% ipython --no-banner

In [1]: import numpy as np

In [2]: import numpy.linalg as la

In [3]: np.set_printoptions(suppress=True, linewidth=100)

In [4]: feats = np.load("block0.npy")

In [5]: print(feats)
[[1 0 0 0 0]
 [2 1 0 0 0]
 [2 2 1 0 0]
 [0 2 0 1 0]
 [1 2 2 2 1]]

In [6]: # triangular: eigenvalues sit on the diagonal

In [7]: f = np.array([2, -3, 0, 0, -2])

In [8]: out = feats + np.outer(f, np.eye(5)[3])

In [9]: print(out)
[[ 1.  0.  0.  2.  0.]
 [ 2.  1.  0. -3.  0.]
 [ 2.  2.  1.  0.  0.]
 [ 0.  2.  0.  1.  0.]
 [ 1.  2.  2.  0.  1.]]

In [10]: print(la.matrix_rank(la.inv(out) - la.inv(feats), tol=1e-8))
1

In [11]: rng = np.random.default_rng(40442)

In [12]: idx = rng.permutation(5)

In [13]: print(idx)
[1 4 2 0 3]

In [14]: out = feats[idx][:, idx]

In [15]: print(np.allclose(out, feats))
False

In [16]: print(np.diag(out))
[1 1 1 1 1]

In [17]: print(np.round(np.sort(np.abs(la.eigvals(out))), 3))
[1. 1. 1. 1. 1.]

In [18]: print(out)
[[1 0 0 2 0]
 [2 1 2 1 2]
 [2 0 1 2 0]
 [0 0 0 1 0]
 [2 0 0 0 1]]

In [19]: print(np.trace(out))
5

In [20]: vec = np.array([2, -3, -2, 3, 4])

In [21]: print((out * vec).sum(axis=1))
[8 8 8 3 8]

In [22]: print(out @ vec)
[8 8 8 3 8]

In [23]: print(np.einsum("ij,j->i", out, vec))
[8 8 8 3 8]

In [24]: print(la.norm(out @ vec) <= la.norm(out, 2) * la.norm(vec) + 1e-9)
True

In [25]: print((out @ vec).argmax())
0

In [26]: print(out @ (2 * vec))
[16 16 16  6 16]

In [27]: print(out @ np.eye(5)[4])
[0. 2. 0. 0. 1.]

In [28]: print(out * vec)
[[ 2  0  0  6  0]
 [ 4 -3 -4  3  8]
 [ 4  0 -2  6  0]
 [ 0  0  0  3  0]
 [ 4  0  0  0  4]]

In [29]: cov = feats.T @ feats

In [30]: print(np.trace(cov), (feats ** 2).sum())
34 34

In [31]: print(np.round(la.eigvalsh(cov)[::-1], 3))
[25.509  5.885  2.092  0.507  0.006]

In [32]: print(cov)
[[10  8  4  2  1]
 [ 8 13  6  6  2]
 [ 4  6  5  4  2]
 [ 2  6  4  5  2]
 [ 1  2  2  2  1]]

In [33]: m1 = np.loadtxt("out3.csv", delimiter=",")

In [34]: print(m1)
[[-1.043  1.135 -2.051  0.683  0.699 -0.305  0.141]
 [-0.592  0.511 -1.168  0.421  0.38  -0.137  0.001]
 [ 0.985 -0.363  0.505 -0.52  -0.314 -0.104  0.21 ]
 [-0.869  0.297 -0.497  0.496  0.273  0.116 -0.224]
 [ 2.93  -1.704  3.362 -1.822 -1.33   0.084  0.389]
 [-0.333  1.023 -1.54   0.228  0.468 -0.393  0.392]
 [-0.921  0.341 -0.919  0.6    0.365  0.05  -0.235]
 [-0.819  0.713 -1.26   0.518  0.456 -0.124  0.01 ]
 [-2.123  1.551 -2.973  1.338  1.105 -0.232 -0.11 ]
 [ 1.394 -1.388  2.336 -0.888 -0.833  0.278 -0.103]
 [-0.132  0.188 -0.16   0.064  0.069 -0.02   0.036]
 [ 0.274  0.286 -0.395 -0.135  0.059 -0.204  0.26 ]
 [ 0.994 -1.06   2.286 -0.767 -0.707  0.302 -0.069]
 [ 0.594  0.328 -0.521 -0.283  0.031 -0.33   0.412]
 [ 0.485 -0.123  0.507 -0.354 -0.182 -0.054  0.176]
 [-1.613  0.757 -1.565  0.958  0.668  0.018 -0.281]
 [ 0.301 -0.172  0.49  -0.23  -0.158  0.02   0.058]
 [-0.566  0.251 -0.31   0.262  0.198  0.028 -0.075]
 [ 0.966 -1.045  1.799 -0.623 -0.623  0.256 -0.121]
 [-2.939  2.078 -4.223  1.938  1.524 -0.286 -0.236]
 [-0.725 -0.485  0.608  0.406 -0.054  0.437 -0.578]
 [-3.086  1.554 -3.472  1.997  1.343  0.012 -0.577]
 [-0.662  1.037 -1.628  0.392  0.552 -0.344  0.282]
 [ 1.456 -0.008  0.478 -0.919 -0.322 -0.38   0.667]
 [-2.221  2.162 -3.604  1.365  1.314 -0.443  0.174]
 [ 1.507 -0.359  0.633 -0.812 -0.429 -0.234  0.43 ]
 [-0.957  0.844 -1.485  0.582  0.548 -0.169  0.039]
 [-1.349  0.74  -1.415  0.808  0.587 -0.016 -0.187]
 [-1.209  1.334 -2.084  0.732  0.757 -0.301  0.18 ]
 [ 0.458 -0.745  1.52  -0.404 -0.435  0.252 -0.142]
 [-1.303  0.614 -1.711  0.898  0.61  -0.035 -0.27 ]
 [ 0.753 -1.145  1.667 -0.44  -0.582  0.327 -0.287]
 [-1.701  1.679 -2.918  1.083  1.034 -0.365  0.132]
 [ 2.039 -0.795  1.978 -1.323 -0.797 -0.126  0.512]
 [-1.293  1.137 -1.965  0.809  0.721 -0.201  0.027]
 [-1.735  1.756 -3.036  1.105  1.071 -0.392  0.157]
 [-1.145  0.711 -1.293  0.702  0.518 -0.033 -0.132]
 [ 0.464 -0.201  0.392 -0.305 -0.168 -0.042  0.117]]

In [35]: ang = np.radians(90)

In [36]: Rm = np.eye(7)

In [37]: Rm[4, 4] = Rm[3, 3] = np.cos(ang)

In [38]: Rm[4, 3], Rm[3, 4] = -np.sin(ang), np.sin(ang)

In [39]: print(Rm.round(3) + 0)
[[ 1.  0.  0.  0.  0.  0.  0.]
 [ 0.  1.  0.  0.  0.  0.  0.]
 [ 0.  0.  1.  0.  0.  0.  0.]
 [ 0.  0.  0.  0.  1.  0.  0.]
 [ 0.  0.  0. -1.  0.  0.  0.]
 [ 0.  0.  0.  0.  0.  1.  0.]
 [ 0.  0.  0.  0.  0.  0.  1.]]

In [40]: out = m1 @ Rm.T

In [41]: print(np.round(np.abs(out - m1).max(axis=0), 3))
[0.    0.    0.    0.654 3.462 0.    0.   ]

In [42]: print(np.allclose(m1 @ m1.T, out @ out.T))
True

In [43]: print(np.allclose(la.norm(m1, axis=1), la.norm(out, axis=1)))
True

In [44]: print(round(la.det(Rm), 3), np.trace(Rm))
1.0 5.0

In [45]: print(np.round(la.svd(m1, compute_uv=False), 3), np.round(la.svd(out, compute_uv=False), 3))
[17.086  3.716  0.738  0.113  0.019  0.005  0.002] [17.086  3.716  0.738  0.113  0.019  0.005  0.002]

In [46]: cov = np.cov(m1, rowvar=False)

In [47]: print(np.round(la.eigvalsh(cov)[::-1], 3) + 0)
[7.133 0.36  0.015 0.    0.    0.    0.   ]

In [48]: print(np.argwhere(np.triu(np.abs(np.corrcoef(m1.T)) > 0.8, 1)))
[[0 1]
 [0 2]
 [0 3]
 [0 4]
 [1 2]
 [1 3]
 [1 4]
 [2 3]
 [2 4]
 [3 4]]

In [49]: Ac = m1 - m1.mean(axis=0)

In [50]: left, s, VT = la.svd(Ac, full_matrices=False)

In [51]: print(s.round(3))
[16.246  3.649  0.734  0.107  0.019  0.005  0.002]

In [52]: print(np.round(VT[0] * np.sign(VT[0, np.abs(VT[0]).argmax()]), 3))
[ 0.494 -0.357  0.68  -0.315 -0.253  0.047  0.032]

In [53]: print(np.round(Ac.mean(axis=0), 3) + 0)
[0. 0. 0. 0. 0. 0. 0.]

In [54]: print(np.round(s ** 2 / (s ** 2).sum(), 3) + 0)
[0.95  0.048 0.002 0.    0.    0.    0.   ]

In [55]: data = np.array([[3.0, 0.0, 0.0], [0.0, 3.0, 2.0], [0.0, 2.0, 3.0]])

In [56]: print(np.round(la.eigvals(data), 3))
[5. 1. 3.]

In [57]: print(np.einsum("ii->", data))
9.0

In [58]: M = np.loadtxt("w.csv", delimiter=",")

In [59]: print(M)
[[  1.  -1.  -1.   1.  -2.   2.   1.  -2.   1.   2.]
 [  2.   2.   2.   0.  -1.  -2.   1.  -2.   0.  -1.]
 [  0.  -2.   2.   2.  -2.  -2.   2.  -2.  -1.   2.]
 [ 11.   9.   9.   1.  -7.  -8.   6. -12.   1.  -3.]]

In [60]: left, s, VT = la.svd(M)

In [61]: print(np.argmax(s[:-1] / (s[1:] + 1e-6)) + 1)
3

In [62]: out = left[:, :3] @ np.diag(s[:3]) @ VT[:3]

In [63]: print(la.matrix_rank(M, rtol=0.05))
3

In [64]: print(la.matrix_rank(out))
3

In [65]: cov = M.T @ M

In [66]: print(np.round(la.eigvalsh(cov)[::-1], 3) + 0)
[616.242  33.978  14.78    0.      0.      0.      0.      0.      0.      0.   ]

In [67]: print(np.diag(cov))
[126.  90.  90.   6.  58.  76.  42. 156.   3.  18.]

In [68]: print(la.matrix_rank(cov))
3

In [69]: print((M @ M.T).shape)
(4, 4)

In [70]: print(np.allclose(cov, cov.T))
True

In [71]: print(cov)
[[ 126.  102.  102.   12.  -81.  -90.   69. -138.   12.  -33.]
 [ 102.   90.   82.    4.  -59.  -74.   51. -106.   10.  -35.]
 [ 102.   82.   90.   12.  -67.  -82.   59. -114.    6.  -27.]
 [  12.    4.   12.    6.  -13.  -10.   11.  -18.    0.    3.]
 [ -81.  -59.  -67.  -13.   58.   58.  -49.   94.   -7.   14.]
 [ -90.  -74.  -82.  -10.   58.   76.  -52.  100.   -4.   26.]
 [  69.   51.   59.   11.  -49.  -52.   42.  -80.    5.  -13.]
 [-138. -106. -114.  -18.   94.  100.  -80.  156.  -12.   30.]
 [  12.   10.    6.    0.   -7.   -4.    5.  -12.    3.   -3.]
 [ -33.  -35.  -27.    3.   14.   26.  -13.   30.   -3.   18.]]

In [72]: blk = np.stack([M, -2 * M, M[::-1]])

In [73]: print(np.round(la.norm(blk, axis=(1, 2)), 3))
[25.788 51.575 25.788]

In [74]: print(la.matrix_rank(blk))
[3 3 3]

In [75]: print(blk.shape)
(3, 4, 10)

In [76]: mat = np.load("mat.npy")

In [77]: print(mat)
[[-1 -2  6]
 [-1 -2  6]
 [ 2  1 -3]
 [ 2 -1  3]
 [ 2  0  0]
 [ 1  2 -6]
 [-1  1 -3]]

In [78]: # null space of dimension 1

In [79]: print([round(float(x), 3) for x in la.svd(mat, compute_uv=False)[:3]])
[12.322, 3.763, 0.0]

In [80]: print(la.cond(mat) > 100)
True

In [81]: print(la.matrix_rank(mat, rtol=0.1))
2

In [82]: print(np.argsort(-la.norm(mat, axis=0).round(6), kind="stable")[:3])
[2 0 1]

In [83]: print(la.lstsq(mat[:-1].T, mat[-1])[2])
2

In [84]: print(round(float(np.trace(la.pinv(mat) @ mat)), 3))
2.0

In [85]: print(np.round(mat @ la.pinv(mat) @ mat, 3) + 0)
[[-1. -2.  6.]
 [-1. -2.  6.]
 [ 2.  1. -3.]
 [ 2. -1.  3.]
 [ 2.  0.  0.]
 [ 1.  2. -6.]
 [-1.  1. -3.]]

In [86]: print(np.abs(np.diag(la.qr(mat)[1])) > 1e-9)
[ True  True False]

In [87]: print(np.unique(mat.round(6), axis=0).shape)
(6, 3)

In [88]: print(np.allclose(mat[:-1].T @ la.lstsq(mat[:-1].T, mat[-1])[0], mat[-1]))
True

In [89]: vec = np.array([2, 0, 0, 2, 2, 1, 0, 1, 2, 2])

In [90]: print(M * vec)
[[  2.  -0.  -0.   2.  -4.   2.   0.  -2.   2.   4.]
 [  4.   0.   0.   0.  -2.  -2.   0.  -2.   0.  -2.]
 [  0.  -0.   0.   4.  -4.  -2.   0.  -2.  -2.   4.]
 [ 22.   0.   0.   2. -14.  -8.   0. -12.   2.  -6.]]

In [91]: out = np.array([[2, 5, -2], [1, 3, 0], [2, -1, 0]])

In [92]: print(out.T @ mat.T)
[[  8   8  -1   9   4  -8  -7]
 [-17 -17  16   4  10  17   1]
 [  2   2  -4  -4  -4  -2   2]]

In [93]: print(la.matrix_rank(mat @ out))
2

In [94]: print(np.einsum("ik,kj->ji", mat, out))
[[  8   8  -1   9   4  -8  -7]
 [-17 -17  16   4  10  17   1]
 [  2   2  -4  -4  -4  -2   2]]

In [95]: print(np.vstack([mat, out.T]).shape)
(10, 3)

In [96]: print(mat @ out)
[[  8 -17   2]
 [  8 -17   2]
 [ -1  16  -4]
 [  9   4  -4]
 [  4  10  -4]
 [ -8  17  -2]
 [ -7   1   2]]

In [97]: print(np.einsum("ik,kj->ij", mat, out))
[[  8 -17   2]
 [  8 -17   2]
 [ -1  16  -4]
 [  9   4  -4]
 [  4  10  -4]
 [ -8  17  -2]
 [ -7   1   2]]

In [98]: print(np.einsum("ij,ij->i", mat, mat))
[41 41 14 14  4 41 11]

In [99]: print(np.einsum("ij->j", mat))
[ 4 -1  3]

In [100]: print(la.matrix_rank(np.vstack([mat, out.T])))
3

In [101]: rank = la.matrix_rank(mat)

In [102]: print(rank)
2

In [103]: N = la.svd(mat)[2][rank:].T

In [104]: print(np.round(N[:, 0] / N[np.abs(N[:, 0]).round(6).argmax(), 0], 3))
[0.    1.    0.333]

In [105]: print(np.round(mat @ N, 3) + 0)
[[0.]
 [0.]
 [0.]
 [0.]
 [0.]
 [0.]
 [0.]]

In [106]: print(N.shape)
(3, 1)

In [107]: print(np.round(N @ N.T, 3))
[[0.  0.  0. ]
 [0.  0.9 0.3]
 [0.  0.3 0.1]]

In [108]: E = np.array([[-2, 0, 0], [0, 0, 0], [0, 0, 1]])

In [109]: # splits into 3 blocks

In [110]: left, s, VT = la.svd(E)

In [111]: print(np.argmax(s[:-1] / (s[1:] + 1e-6)) + 1)
2

In [112]: print(s)
[2. 1. 0.]

In [113]: out = left[:, :2] @ np.diag(s[:2]) @ VT[:2]

In [114]: print(la.matrix_rank(E, rtol=0.05))
2

In [115]: print(np.abs(E - out).max())
0.0

In [116]: print(la.matrix_rank(out))
2

In [117]: print(out)
[[-2.  0.  0.]
 [ 0.  0.  0.]
 [ 0.  0.  1.]]

In [118]: left, s, VT = la.svd(E)

In [119]: evecs = VT[:(s > 1e-8).sum()]

In [120]: vec = E[1] + -1 * E[2] + rng.integers(2) * np.eye(3)[2]

In [121]: print(vec)
[ 0.  0. -1.]

In [122]: print(la.matrix_rank(np.vstack([E, vec])))
2

In [123]: print(np.allclose(evecs.T @ evecs @ vec, vec))
True

In [124]: print(np.diag(evecs.T @ evecs))
[1. 0. 1.]

In [125]: print(round(la.norm(vec - evecs.T @ evecs @ vec), 3))
0.0

In [126]: A = np.array([[0, 0, 0, 0, 2, 0],
     ...:     [0, 0, 0, -1, 0, 0],
     ...:     [0, 0, 0, 0, 0, -2],
     ...:     [2, 0, 0, 0, 0, 0],
     ...:     [0, -1, 0, 0, 0, 0],
     ...:     [0, 0, 1, 0, 0, 0]])

In [127]: W1 = np.array([[-1, -3, 1, -2],
     ...:     [1, 3, 2, 3],
     ...:     [-2, 1, 1, 3],
     ...:     [3, 1, -3, -1],
     ...:     [1, -2, 3, 1],
     ...:     [-1, -2, -3, -3]])

In [128]: c = np.array([3, 1, 2, 1])

In [129]: act = np.maximum(A @ W1 + c, 0)

In [130]: print(la.matrix_rank(act))
4

In [131]: Z = np.array([[7, 0, 9], [1, 9, -6], [4, 6, 8], [-3, 1, 7]])

In [132]: print(W1 @ Z)
[[  0 -23   3]
 [  9  42  28]
 [-18  18   5]
 [ 13 -10 -10]
 [ 14   1  52]
 [-12 -39 -42]]

In [133]: print((act @ Z).round(6).argmax(axis=1))
[2 2 2 2 2 2]

In [134]: X = np.loadtxt("layer16.csv", delimiter=",")

In [135]: print(X)
[[  3.482  -3.982  -6.197 -11.726   0.298 -18.616  -8.322  16.873   4.975]
 [  4.289   8.513   0.17  -11.326   5.782 -12.874  -2.693  12.698   8.683]
 [  8.595  10.384   1.614 -17.344   6.318 -23.192 -10.793  21.479  14.894]
 [  6.401  16.804   2.003 -11.313  10.308  -8.968   3.592  14.315  10.114]
 [ -1.335   1.671  -3.806  -9.482   3.577 -10.301   0.306   6.517   3.502]
 [  6.499  12.807   1.024 -10.801   7.969 -10.621   0.498  14.995   9.29 ]
 [  7.281   5.973  -1.006  -9.541   4.1   -12.807  -4.291  17.102   7.619]
 [  3.992  -4.506  -6.401 -13.403   0.096 -21.601 -10.491  18.795   6.212]
 [  4.69   12.023   1.007 -13.483   7.907 -14.259  -1.814  13.904  10.69 ]
 [  3.98    8.641  -3.99  -15.594   7.997 -16.88    0.29   17.987   8.694]
 [  2.504  -5.111  -4.564  -9.982  -1.063 -17.202 -10.01   13.176   4.691]
 [  3.787  -0.307  -3.171 -10.922   1.418 -16.511  -7.809  14.501   6.409]
 [  3.29    0.194  -3.016  -9.199   1.563 -13.512  -5.587  12.576   5.199]
 [  9.13    9.092  -0.994 -20.592   6.692 -27.852 -11.7    26.138  15.604]
 [  4.707   9.386  -2.607 -14.986   7.801 -16.501  -0.769  17.564   9.418]
 [  3.185   7.583   4.003  -6.592   3.407  -8.012  -4.79    5.431   7.758]
 [  9.727  13.005   3.811 -13.719   6.718 -17.735  -8.401  19.329  14.075]
 [  4.182  11.206   4.8   -11.88    5.709 -14.199  -6.953   9.287  12.069]
 [  3.794   8.18   -2.011 -11.248   6.619 -11.592   0.795  13.602   6.971]
 [  8.677  13.799   1.785 -20.503   8.693 -25.7    -9.848  23.307  17.101]
 [  2.498  -0.502  -3.393 -11.905   1.585 -17.353  -7.808  13.35    6.584]
 [  4.501   6.182  -0.592  -8.795   4.39  -10.499  -2.191  12.215   6.591]
 [  9.619  10.307   4.784 -13.98    4.493 -20.516 -13.612  18.611  15.13 ]
 [  8.604  17.738   7.597 -12.619   8.307 -14.221  -6.688  14.002  15.413]
 [  5.501  -1.395   0.209  -6.892  -1.259 -13.889 -12.004  12.111   6.461]
 [  7.789   4.295  -2.421 -19.658   4.179 -28.59  -13.909  24.889  13.918]
 [  8.206   3.893   4.441 -10.037   0.291 -18.189 -16.485  14.601  11.973]
 [ 10.325   9.403   0.149 -21.683   6.276 -30.531 -15.005  27.707  17.523]
 [  3.998   3.484   0.811 -12.207   2.295 -17.905 -10.624  12.4     9.937]
 [  7.575  11.602  -1.638 -17.204   8.618 -20.074  -3.507  22.402  12.287]
 [  5.223   6.87   -0.388 -13.311   5.003 -17.094  -6.195  15.709  10.029]
 [  7.533  15.266   1.84  -19.504   9.834 -22.598  -6.187  20.899  16.008]
 [  6.582   2.282  -3.6   -13.396   3.107 -19.475  -8.001  20.394   8.487]
 [  9.409  10.112   3.183 -12.902   5.014 -18.119 -10.174  18.908  13.227]
 [  2.493  -3.124  -6.998 -13.412   1.507 -19.572  -6.784  17.009   5.296]
 [ -0.91    1.573  -5.378 -11.519   4.305 -12.72    0.609   9.53    3.884]
 [ 11.499   8.787   3.773 -16.018   3.831 -24.891 -17.013  23.394  16.374]
 [  6.857   8.414   6.598  -7.829   2.385 -12.325 -11.41    9.619  11.389]
 [  3.268   3.886   0.588  -4.295   2.225  -5.516  -2.098   6.893   4.116]]

In [136]: print(np.round(la.norm(X, axis=0), 3))
[ 39.865  54.956  22.631  83.932  34.218 111.943  53.642 105.311  67.284]

In [137]: print(np.round(la.norm(X, 1), 3), np.round(la.norm(X, np.inf), 3))
663.012 138.602

In [138]: print(round(float(la.norm(X) ** 2 / la.norm(X, 2) ** 2), 3))
1.083

In [139]: print(round(la.norm(X[7] - X[4]), 3))
22.43

In [140]: print(round(float(la.norm(X[7], 1)), 3), round(la.norm(X[7], np.inf), 3))
85.497 21.601
